$ python3 -q
>>> import numpy as np
>>> np.set_printoptions(precision=2, suppress=True, linewidth=160)
>>> mat = np.load("data.npy")
>>> mat
array([[1. , 0. , 0. ],
       [0. , 1. , 0. ],
       [0.5, 0. , 0.5]])
>>> vals, evecs = np.linalg.eig(mat)
>>> np.sort(np.linalg.eigvals(np.linalg.inv(mat)))
array([1., 1., 2.])
>>> np.sort(np.linalg.eigvals(mat.T))
array([0.5, 1. , 1. ])
>>> np.linalg.matrix_power(mat - np.diag(np.diag(mat)), 3)
array([[0., 0., 0.],
       [0., 0., 0.],
       [0., 0., 0.]])
>>> G = mat.T @ mat
>>> np.allclose(G, G.T)
True
>>> np.diag(G)
array([1.25, 1.  , 0.25])
>>> r0 = np.array([-2, -4, 1])
>>> M2 = mat + np.outer(r0, np.eye(3)[2])
>>> np.linalg.matrix_rank(M2 - mat)
np.int64(1)
>>> M2
array([[ 1. ,  0. , -2. ],
       [ 0. ,  1. , -4. ],
       [ 0.5,  0. ,  1.5]])
>>> round(float(np.linalg.det(M2) / np.linalg.det(mat)), 2), np.round(1 + np.linalg.solve(mat, r0)[2], 2)
(5.0, np.float64(5.0))
>>> np.linalg.matrix_rank(np.linalg.inv(M2) - np.linalg.inv(mat), tol=1e-8)
np.int64(1)
>>> E = np.loadtxt("run17.csv", delimiter=",")
>>> E
array([[  5.,   5.,  15.,  15.,   0.],
       [  4.,   4.,  12.,  12.,   0.],
       [ -6.,  -6., -18., -18.,   0.],
       [  4.,   4.,  12.,  12.,   0.]])
>>> r0 = np.array([1, 0, 1])
>>> np.convolve(E[1], r0)
array([ 4.,  4., 16., 16., 12., 12.,  0.])
>>> r0, r1 = E[2], E[0]
>>> r0 @ r1
np.float64(-600.0)
>>> r0 @ r0
np.float64(720.0)
>>> pr = (r0 @ r1) / (r0 @ r0) * r0
>>> np.outer(r0, r1)
array([[ -30.,  -30.,  -90.,  -90.,   -0.],
       [ -30.,  -30.,  -90.,  -90.,   -0.],
       [ -90.,  -90., -270., -270.,   -0.],
       [ -90.,  -90., -270., -270.,   -0.],
       [   0.,    0.,    0.,    0.,    0.]])
>>> pr
array([ 5.,  5., 15., 15., -0.])
>>> np.linalg.matrix_rank(np.outer(r0, r1))
np.int64(1)
>>> A = np.loadtxt("case5.csv", delimiter=",")
>>> A
array([[ 4.51, -1.94,  1.04, -2.17],
       [-1.94,  3.09,  0.26, -2.78],
       [ 1.04,  0.26,  1.98,  0.7 ],
       [-2.17, -2.78,  0.7 , -1.57]])
>>> [round(float(np.linalg.det(A[:i, :i])), 2) + 0 for i in range(1, 5)]
[4.51, 10.17, 15.44, -191.7]
>>> round(np.linalg.eigvalsh(A).min(), 2)
np.float64(-3.99)
>>> np.all(np.linalg.eigvalsh(A) > 0)
np.False_
>>> A @ A
array([[29.89, -8.44,  4.73, -0.26],
       [-8.44, 21.11, -2.65,  0.17],
       [ 4.73, -2.65,  5.56, -2.69],
       [-0.26,  0.17, -2.69, 15.39]])
>>> (A - A.T) / 2
array([[0., 0., 0., 0.],
       [0., 0., 0., 0.],
       [0., 0., 0., 0.],
       [0., 0., 0., 0.]])
>>> vals, evecs = np.linalg.eig(A)
>>> np.sort(np.linalg.eigvals(A @ A))
array([ 4.  , 15.94, 16.01, 36.01])
>>> np.sort(np.linalg.eigvals(A.T))
array([-3.99,  2.  ,  4.  ,  6.  ])
>>> blk = np.stack([A, -3 * A, A[::-1]])
>>> np.einsum("bij,cij->bc", blk, blk)
array([[  71.95, -215.86,   -5.81],
       [-215.86,  647.58,   17.42],
       [  -5.81,   17.42,   71.95]])
>>> (blk @ A.T).shape
(3, 4, 4)
>>> blk.shape
(3, 4, 4)
>>> np.linalg.norm(blk, axis=(1, 2))
array([ 8.48, 25.45,  8.48])
